$ python3 -q
>>> import numpy as np
>>> np.set_printoptions(suppress=True, linewidth=100)
>>> E = np.array([[0, 2, 0], [0, 0, -1], [-1, 0, 0]])
>>> M2 = np.array([[-2, -1], [4, 7]])
>>> basis = np.kron(M2, E)
>>> np.round(np.linalg.norm(basis, 2), 3), round(np.linalg.norm(M2, 2) * np.linalg.norm(E, 2), 3)
(np.float64(16.558), np.float64(16.558))
>>> basis.shape
(6, 6)
>>> np.linalg.matrix_rank(basis)
np.int64(6)
>>> m1 = np.loadtxt("layer10.csv", delimiter=",")
>>> m1
array([[0., 3., 0.],
       [0., 0., 1.],
       [0., 0., 0.]])
>>> # rank 2
>>> print(round(float(np.linalg.norm(m1[2] - m1[0])), 3))
3.0
>>> vec = np.array([5, -4, 5])
>>> (m1 @ vec).argmax()
np.int64(1)
>>> m1 @ vec
array([-12.,   5.,   0.])
>>> print(np.sign((m1 @ vec).round(6)))
[-1.  1.  0.]
>>> (m1 * vec).sum(axis=1)
array([-12.,   5.,   0.])
>>> print(m1 @ (2 * vec))
[-24.  10.   0.]
>>> np.linalg.norm(m1 @ vec) <= np.linalg.norm(m1, 2) * np.linalg.norm(vec) + 1e-9
np.True_
>>> np.round(np.linalg.pinv(m1), 3)
array([[0.   , 0.   , 0.   ],
       [0.333, 0.   , 0.   ],
       [0.   , 1.   , 0.   ]])
>>> m1.T @ m1
array([[0., 0., 0.],
       [0., 9., 0.],
       [0., 0., 1.]])
>>> m1[:, 1] @ m1[:, 2]
np.float64(0.0)
>>> K = np.array([[1, 0], [3, 1]])
>>> C2 = K.T @ K
>>> np.trace(C2), (K ** 2).sum()
(np.int64(11), np.int64(11))
>>> np.allclose(C2, C2.T)
True
>>> np.round(np.linalg.eigvalsh(C2)[::-1], 3)
array([10.908,  0.092])
>>> vec = np.array([-3, 2])
>>> np.linalg.norm(K @ vec) <= np.linalg.norm(K, 2) * np.linalg.norm(vec) + 1e-9
np.True_
>>> print(np.einsum("ij,j->i", K, vec))
[-3 -7]
>>> K @ np.eye(2)[0]
array([1., 3.])
>>> print(K @ (2 * vec))
[ -6 -14]
>>> (K * vec).sum(axis=1)
array([-3, -7])
>>> Q, Rm = np.linalg.qr(K)
>>> np.allclose(Rm.T @ Rm, K.T @ K)
True
>>> print(round(float(abs(Rm[0, 0])), 3), round(np.linalg.norm(K[:, 0]), 3))
3.162 3.162
>>> print(np.round(Q.T @ Q, 3) + 0)
[[1. 0.]
 [0. 1.]]
>>> np.trace(Q @ Q.T)
np.float64(2.0)
>>> Q.shape, Rm.shape
((2, 2), (2, 2))
>>> F = np.loadtxt("out12.csv", delimiter=",")
>>> F
array([[-2., -2., -2., -2.],
       [-2., -4., -4., -4.],
       [-2., -4., -6., -6.],
       [-2., -4., -6., -8.]])
>>> vec = np.array([4, 5, 4, 3])
>>> rhs = F @ vec
>>> b, lr = np.zeros(4), 1 / np.linalg.norm(F, 2) ** 2
>>> for i in range(4):
...     b -= lr * F.T @ (F @ b - rhs)
...     if i % 1 == 0: print(i, round(np.linalg.norm(F @ b - rhs), 3))
... 
0 6.839
1 6.74
2 6.642
3 6.545
>>> print(b.round(3))
[1.789 3.255 4.231 4.703]
>>> rng = np.random.default_rng(71618)
>>> M2 = F + rng.integers(-2, 3, (4, 1)) @ rng.integers(-2, 3, (1, 4))
>>> M2
array([[-2., -2., -2., -2.],
       [-1., -3., -6., -5.],
       [-1., -3., -8., -7.],
       [-1., -3., -8., -9.]])
>>> np.abs(M2 - F).sum(axis=1)
array([0., 5., 5., 5.])
>>> print(np.linalg.matrix_rank(M2 - F, tol=1e-8))
1
>>> M2 - F
array([[ 0.,  0.,  0.,  0.],
       [ 1.,  1., -2., -1.],
       [ 1.,  1., -2., -1.],
       [ 1.,  1., -2., -1.]])
>>> vals, V = np.linalg.eigh(F)
>>> vals.sum(), np.trace(F)
(np.float64(-20.0), np.float64(-20.0))
>>> np.round(V @ np.diag(vals) @ V.T, 3)
array([[-2., -2., -2., -2.],
       [-2., -4., -4., -4.],
       [-2., -4., -6., -6.],
       [-2., -4., -6., -8.]])
>>> print(np.round(V.T @ V, 3) + 0)
[[1. 0. 0. 0.]
 [0. 1. 0. 0.]
 [0. 0. 1. 0.]
 [0. 0. 0. 1.]]
>>> print(np.round(V.T @ F @ V, 3) + 0)
[[-16.582   0.      0.      0.   ]
 [  0.     -2.      0.      0.   ]
 [  0.      0.     -0.852   0.   ]
 [  0.      0.      0.     -0.566]]
>>> print((vals > 1e-8).sum(), (vals < -1e-8).sum())
0 4
